In [1]: import numpy as np

In [2]: np.set_printoptions(precision=3, suppress=True, linewidth=160, floatmode="fixed")

In [3]: J = np.loadtxt("x.csv", delimiter=",")

In [4]: J
Out[4]: 
array([[ 5.000, -3.000,  0.000,  0.000,  0.000,  0.000,  0.000],
       [-3.000,  4.000, -3.000,  0.000,  0.000,  0.000,  0.000],
       [ 0.000, -3.000,  7.000, -3.000,  0.000,  0.000,  0.000],
       [ 0.000,  0.000, -3.000,  3.000, -3.000,  0.000,  0.000],
       [ 0.000,  0.000,  0.000, -3.000,  4.000, -3.000,  0.000],
       [ 0.000,  0.000,  0.000,  0.000, -3.000,  9.000, -3.000],
       [ 0.000,  0.000,  0.000,  0.000,  0.000, -3.000,  0.000]])

In [5]: # symmetric, so the eigenvalues are real

In [6]: w, vecs = np.linalg.eigh(J)

In [7]: np.unique(w.round(6) + 0, return_counts=True)[1]
Out[7]: array([1, 1, 1, 1, 1, 1, 1])

In [8]: np.round(vecs.T @ J @ vecs, 3) + 0
Out[8]: 
array([[-1.388,  0.000,  0.000,  0.000,  0.000,  0.000,  0.000],
       [ 0.000, -0.548,  0.000,  0.000,  0.000,  0.000,  0.000],
       [ 0.000,  0.000,  0.985,  0.000,  0.000,  0.000,  0.000],
       [ 0.000,  0.000,  0.000,  4.542,  0.000,  0.000,  0.000],
       [ 0.000,  0.000,  0.000,  0.000,  6.831,  0.000,  0.000],
       [ 0.000,  0.000,  0.000,  0.000,  0.000, 10.199,  0.000],
       [ 0.000,  0.000,  0.000,  0.000,  0.000,  0.000, 11.380]])

In [9]: np.linalg.eigvalsh(J @ J)
Out[9]: array([  0.301,   0.971,   1.927,  20.628,  46.665, 104.009, 129.500])

In [10]: w.sum(), np.trace(J)
Out[10]: (np.float64(32.0), np.float64(32.0))

In [11]: np.round(vecs.T @ vecs, 3) + 0
Out[11]: 
array([[1.000, 0.000, 0.000, 0.000, 0.000, 0.000, 0.000],
       [0.000, 1.000, 0.000, 0.000, 0.000, 0.000, 0.000],
       [0.000, 0.000, 1.000, 0.000, 0.000, 0.000, 0.000],
       [0.000, 0.000, 0.000, 1.000, 0.000, 0.000, 0.000],
       [0.000, 0.000, 0.000, 0.000, 1.000, 0.000, 0.000],
       [0.000, 0.000, 0.000, 0.000, 0.000, 1.000, 0.000],
       [0.000, 0.000, 0.000, 0.000, 0.000, 0.000, 1.000]])

In [12]: np.abs(vecs[:, -1]).round(6).argmax()
Out[12]: np.int64(5)

In [13]: X = np.load("w.npy")

In [14]: X
Out[14]: 
array([[ 0.091, -0.251,  0.082,  0.070, -0.090],
       [-0.251,  0.850,  0.052, -0.247,  0.017],
       [ 0.082,  0.052,  0.559, -0.031, -0.486],
       [ 0.070, -0.247, -0.031,  0.072,  0.009],
       [-0.090,  0.017, -0.486,  0.009,  0.427]])

In [15]: vec = np.array([0, -3, 5, 5, -5])

In [16]: a = np.maximum(X @ vec, 0)

In [17]: X.T @ a
Out[17]: array([ 0.644, -0.464,  2.881,  0.053, -2.558])

In [18]: np.tanh(X @ vec)
Out[18]: array([ 0.961, -0.999,  1.000,  0.720, -1.000])

In [19]: np.flatnonzero(a > 1e-9)
Out[19]: array([0, 2, 3])

In [20]: np.maximum(X @ vec, 0) - np.maximum(-X @ vec, 0)
Out[20]: array([ 1.963, -3.614,  4.917,  0.908, -4.573])

In [21]: w, vecs = np.linalg.eigh(X)

In [22]: vec = np.array([-1, 1, 1, 2, -2])

In [23]: np.round(np.abs(X).sum(axis=1).max(), 3), round(np.abs(w).max(), 3)
Out[23]: (np.float64(1.417), np.float64(1.0))

In [24]: vecs * np.abs(w) @ vecs.T
Out[24]: 
array([[ 0.091, -0.251,  0.082,  0.070, -0.090],
       [-0.251,  0.850,  0.052, -0.247,  0.017],
       [ 0.082,  0.052,  0.559, -0.031, -0.486],
       [ 0.070, -0.247, -0.031,  0.072,  0.009],
       [-0.090,  0.017, -0.486,  0.009,  0.427]])

In [25]: round(vec @ X @ vec / (vec @ vec), 3), round(w[0], 3), np.round(w[-1], 3)
Out[25]: (np.float64(0.363), np.float64(-0.0), np.float64(1.0))

In [26]: Uu, sv, VT = np.linalg.svd(X)

In [27]: vecs = VT[:(sv > 1e-8).sum()]

In [28]: rng = np.random.default_rng(69)

In [29]: vec = X[4] + -3 * X[3] + rng.integers(2) * np.eye(5)[0]

In [30]: vec
Out[30]: array([-0.301,  0.759, -0.394, -0.209,  0.401])

In [31]: np.linalg.matrix_rank(np.vstack([X, vec]))
Out[31]: np.int64(2)

In [32]: np.allclose(vecs.T @ vecs @ vec, vec)
Out[32]: True

In [33]: vecs.T @ vecs
Out[33]: 
array([[ 0.091, -0.251,  0.082,  0.070, -0.090],
       [-0.251,  0.850,  0.052, -0.247,  0.017],
       [ 0.082,  0.052,  0.559, -0.031, -0.486],
       [ 0.070, -0.247, -0.031,  0.072,  0.009],
       [-0.090,  0.017, -0.486,  0.009,  0.427]])

In [34]: r0, g = X[3], X[2]

In [35]: round(float(r0 @ r0), 3)
Out[35]: 0.072

In [36]: p = (r0 @ g) / (r0 @ r0) * r0

In [37]: p
Out[37]: array([-0.030,  0.105,  0.013, -0.031, -0.004])

In [38]: np.round(np.linalg.norm(r0 + g) ** 2 + np.linalg.norm(r0 - g) ** 2, 3)
Out[38]: np.float64(1.263)

In [39]: W1 = np.array([[4, 5, 0, 1], [1, 5, 3, 4], [5, 2, 3, 5], [0, 0, 5, 2], [1, 1, 5, 0]])

In [40]: beta = np.array([-1, -2, -2, -2])

In [41]: H = np.maximum(X @ W1 + beta, 0)

In [42]: (H > 0).astype(int)
Out[42]: 
array([[0, 0, 0, 0],
       [0, 1, 0, 1],
       [1, 0, 0, 1],
       [0, 0, 0, 0],
       [0, 0, 0, 0]])

In [43]: H
Out[43]: 
array([[0.000, 0.000, 0.000, 0.000],
       [0.000, 1.115, 0.000, 0.913],
       [1.686, 0.000, 0.000, 1.021],
       [0.000, 0.000, 0.000, 0.000],
       [0.000, 0.000, 0.000, 0.000]])

In [44]: (H > 0).mean(axis=0)
Out[44]: array([0.200, 0.200, 0.000, 0.400])

In [45]: W2 = np.array([[-2, 0], [-1, -2], [2, 1], [-2, -3]])

In [46]: H @ W2
Out[46]: 
array([[ 0.000,  0.000],
       [-2.940, -4.967],
       [-5.415, -3.064],
       [ 0.000,  0.000],
       [ 0.000,  0.000]])

In [47]: (H @ W2).round(6).argmax(axis=1)
Out[47]: array([0, 0, 1, 0, 0])

In [48]: m1 = np.load("a.npy")

In [49]: m1
Out[49]: 
array([[2, 2, 2, 3, 0, 3, 0],
       [1, 2, 3, 1, 1, 2, 3],
       [2, 2, 3, 0, 3, 3, 0],
       [1, 2, 2, 2, 1, 0, 0],
       [0, 3, 0, 2, 1, 1, 0],
       [2, 1, 3, 3, 1, 3, 1],
       [2, 0, 3, 1, 3, 1, 1],
       [1, 3, 3, 0, 2, 3, 3]])

In [50]: Y = np.c_[m1[:, :4] @ np.array([[2, 0, -2, -3], [-2, 2, -2, 0], [3, -2, 2, -3], [3, 1, 0, -1]]), np.array([-4, 6, 2, 0, 0, 2, -3, 4])]

In [51]: Y
Out[51]: 
array([[ 15,   3,  -4, -15,  -4],
       [ 10,  -1,   0, -13,   6],
       [  9,  -2,  -2, -15,   2],
       [ 10,   2,  -2, -11,   0],
       [  0,   8,  -6,  -2,   0],
       [ 20,  -1,   0, -18,   2],
       [ 16,  -5,   2, -16,  -3],
       [  5,   0,  -2, -12,   4]])

In [52]: np.linalg.matrix_rank(np.c_[m1, Y])
Out[52]: np.int64(8)

In [53]: np.round(np.linalg.lstsq(m1, Y[:, 0])[0], 3) + 0
Out[53]: array([ 2.000, -2.000,  3.000,  3.000,  0.000,  0.000,  0.000])

In [54]: np.round(np.linalg.norm(Y - m1 @ np.linalg.lstsq(m1, Y)[0], axis=0), 3) + 0
Out[54]: array([0.000, 0.000, 0.000, 0.000, 1.970])

In [55]: np.linalg.matrix_rank(Y)
Out[55]: np.int64(5)
